>>> import numpy as np
>>> from numpy import linalg as LA
>>> np.set_printoptions(precision=2, suppress=True, linewidth=140, floatmode="fixed")
>>> X = np.load("m.npy")
>>> X
array([[-6.35, 10.45,  5.18,  9.67],
       [-6.37, 11.82,  5.31,  9.87],
       [-5.28, 10.85,  5.25,  9.17],
       [-5.11,  8.03,  3.52, 10.08],
       [-6.61, 10.09,  5.02, 10.20],
       [-5.68,  9.43,  5.14, 10.53],
       [-6.97, 10.88,  6.52, 10.36],
       [-5.21,  9.16,  7.05, 12.26],
       [-4.27,  9.88,  4.60, 11.86],
       [-5.85,  9.16,  7.20, 11.04]])
>>> x = np.array([2, 1, 1, 1])
>>> X @ x
array([12.60, 14.26, 14.71, 11.41, 12.09, 13.74, 13.82, 18.05, 17.80, 15.70])
>>> (X @ x).argmax()
np.int64(7)
>>> (X * x).sum(axis=1)
array([12.60, 14.26, 14.71, 11.41, 12.09, 13.74, 13.82, 18.05, 17.80, 15.70])
>>> np.einsum("ij,j->i", X, x)
array([12.60, 14.26, 14.71, 11.41, 12.09, 13.74, 13.82, 18.05, 17.80, 15.70])
>>> X @ np.eye(4)[2]
array([5.18, 5.31, 5.25, 3.52, 5.02, 5.14, 6.52, 7.05, 4.60, 7.20])
>>> X @ (2 * x)
array([25.20, 28.52, 29.42, 22.82, 24.18, 27.48, 27.64, 36.10, 35.60, 31.40])
>>> X @ np.ones(4)
array([18.95, 20.63, 19.99, 16.52, 18.70, 19.42, 20.79, 23.26, 22.07, 21.55])
>>> LA.norm(X @ x) <= LA.norm(X, 2) * LA.norm(x) + 1e-9
np.True_
>>> X * x
array([[-12.70,  10.45,   5.18,   9.67],
       [-12.74,  11.82,   5.31,   9.87],
       [-10.56,  10.85,   5.25,   9.17],
       [-10.22,   8.03,   3.52,  10.08],
       [-13.22,  10.09,   5.02,  10.20],
       [-11.36,   9.43,   5.14,  10.53],
       [-13.94,  10.88,   6.52,  10.36],
       [-10.42,   9.16,   7.05,  12.26],
       [ -8.54,   9.88,   4.60,  11.86],
       [-11.70,   9.16,   7.20,  11.04]])
>>> W = np.array([[0, 3, 0, 3, 2], [2, 3, 0, 3, 3], [0, 1, 1, 1, 3], [2, 0, 3, 3, 3]])
>>> coef = np.array([1, 2, 1, 2, 3])
>>> H = np.maximum(X @ W + coef, 0)
>>> (H > 0).astype(int)
array([[1, 1, 1, 1, 1],
       [1, 1, 1, 1, 1],
       [1, 1, 1, 1, 1],
       [1, 1, 1, 1, 1],
       [1, 1, 1, 1, 1],
       [1, 1, 1, 1, 1],
       [1, 1, 1, 1, 1],
       [1, 1, 1, 1, 1],
       [1, 1, 1, 1, 1],
       [1, 1, 1, 1, 1]])
>>> (H > 0).mean(axis=0)
array([1.00, 1.00, 1.00, 1.00, 1.00])
>>> cent = np.array([[1, 1, 0], [3, 1, 3], [3, 0, 3], [3, 3, 0], [0, 1, 1]])
>>> (H @ cent).round(6).argmax(axis=1)
array([0, 0, 0, 0, 0, 0, 0, 0, 0, 0])
>>> cent = X[[5, 8]].astype(float)
>>> for _ in range(6):
...     z = LA.norm(X[:, None] - cent, axis=-1).argmin(axis=1)
...     cent = np.array([X[z == j].mean(axis=0) for j in range(2)])
... 
>>> z
array([0, 0, 0, 1, 0, 0, 0, 0, 1, 0])
>>> cent
array([[-6.04, 10.23,  5.83, 10.39],
       [-4.69,  8.96,  4.06, 10.97]])
>>> np.bincount(z)
array([8, 2])
>>> x = np.array([0, 0, 0, -1])
>>> rhs = X @ x
>>> np.round(LA.lstsq(X, rhs)[0], 2) + 0
array([ 0.00,  0.00,  0.00, -1.00])
>>> np.round(LA.solve(X.T @ X, X.T @ rhs), 2) + 0
array([ 0.00,  0.00,  0.00, -1.00])
>>> try:
...     LA.solve(X, rhs)
... except LA.LinAlgError as e:
...     print(repr(e))
... 
LinAlgError('Last 2 dimensions of the array must be square')
>>> rng = np.random.default_rng(13)
>>> rhs = rhs + 0.02 * rng.normal(size=10)
>>> rhs
array([ -9.63,  -9.93,  -9.15, -10.08, -10.17, -10.52, -10.32, -12.26, -11.87, -11.03])
>>> coef, *_ = LA.lstsq(X, rhs)
>>> coef.round(2) + 0
array([-0.02, -0.01,  0.00, -1.00])
>>> np.round(X.T @ (rhs - X @ coef), 2) + 0
array([0.00, 0.00, 0.00, 0.00])
>>> np.round(LA.norm(rhs - X @ coef), 2)
np.float64(0.08)
>>> G = np.cov(X, rowvar=False)
>>> np.polyfit(X[:, 2], X[:, 1], 1)
array([0.14, 9.21])
>>> np.argwhere(np.triu(np.abs(np.corrcoef(X.T)) > 0.8, 1))
array([], shape=(0, 2), dtype=int64)
>>> X.std(axis=0)
array([0.78, 1.03, 1.08, 0.92])
>>> G.shape
(4, 4)
>>> G
array([[ 0.68, -0.44, -0.29,  0.37],
       [-0.44,  1.18,  0.18, -0.45],
       [-0.29,  0.18,  1.29,  0.44],
       [ 0.37, -0.45,  0.44,  0.93]])
>>> mat = np.load("block6.npy")
>>> mat
array([[0, 3, 3, 2, 1, 3, 3, 0, 1, 3, 0, 3],
       [3, 0, 3, 3, 2, 1, 3, 3, 0, 1, 3, 0],
       [3, 3, 0, 3, 3, 2, 1, 3, 3, 0, 1, 3],
       [2, 3, 3, 0, 3, 3, 2, 1, 3, 3, 0, 1],
       [1, 2, 3, 3, 0, 3, 3, 2, 1, 3, 3, 0],
       [3, 1, 2, 3, 3, 0, 3, 3, 2, 1, 3, 3],
       [3, 3, 1, 2, 3, 3, 0, 3, 3, 2, 1, 3],
       [0, 3, 3, 1, 2, 3, 3, 0, 3, 3, 2, 1],
       [1, 0, 3, 3, 1, 2, 3, 3, 0, 3, 3, 2],
       [3, 1, 0, 3, 3, 1, 2, 3, 3, 0, 3, 3],
       [0, 3, 1, 0, 3, 3, 1, 2, 3, 3, 0, 3],
       [3, 0, 3, 1, 0, 3, 3, 1, 2, 3, 3, 0]])
>>> x = np.array([-9, 3, -5, 0, 0, 5, 7, 0, 1, -2, -1, 0])
>>> mat @ np.eye(12)[4]
array([1.00, 2.00, 3.00, 3.00, 0.00, 3.00, 3.00, 2.00, 1.00, 3.00, 3.00, 0.00])
>>> (mat * x).sum(axis=1)
array([ 25, -21,   1,   2,  10, -16, -10,  25,  -2,  -5,  23, -13])
>>> np.sign((mat @ x).round(6))
array([ 1, -1,  1,  1,  1, -1, -1,  1, -1, -1,  1, -1])
>>> mat * x
array([[  0,   9, -15,   0,   0,  15,  21,   0,   1,  -6,   0,   0],
       [-27,   0, -15,   0,   0,   5,  21,   0,   0,  -2,  -3,   0],
       [-27,   9,   0,   0,   0,  10,   7,   0,   3,   0,  -1,   0],
       [-18,   9, -15,   0,   0,  15,  14,   0,   3,  -6,   0,   0],
       [ -9,   6, -15,   0,   0,  15,  21,   0,   1,  -6,  -3,   0],
       [-27,   3, -10,   0,   0,   0,  21,   0,   2,  -2,  -3,   0],
       [-27,   9,  -5,   0,   0,  15,   0,   0,   3,  -4,  -1,   0],
       [  0,   9, -15,   0,   0,  15,  21,   0,   3,  -6,  -2,   0],
       [ -9,   0, -15,   0,   0,  10,  21,   0,   0,  -6,  -3,   0],
       [-27,   3,   0,   0,   0,   5,  14,   0,   3,   0,  -3,   0],
       [  0,   9,  -5,   0,   0,  15,   7,   0,   3,  -6,   0,   0],
       [-27,   0, -15,   0,   0,  15,  21,   0,   2,  -6,  -3,   0]])
>>> mat @ np.ones(12)
array([22.00, 22.00, 25.00, 24.00, 24.00, 27.00, 27.00, 24.00, 24.00, 25.00, 22.00, 22.00])
>>> np.einsum("ij,j->i", mat, x)
array([ 25, -21,   1,   2,  10, -16, -10,  25,  -2,  -5,  23, -13])
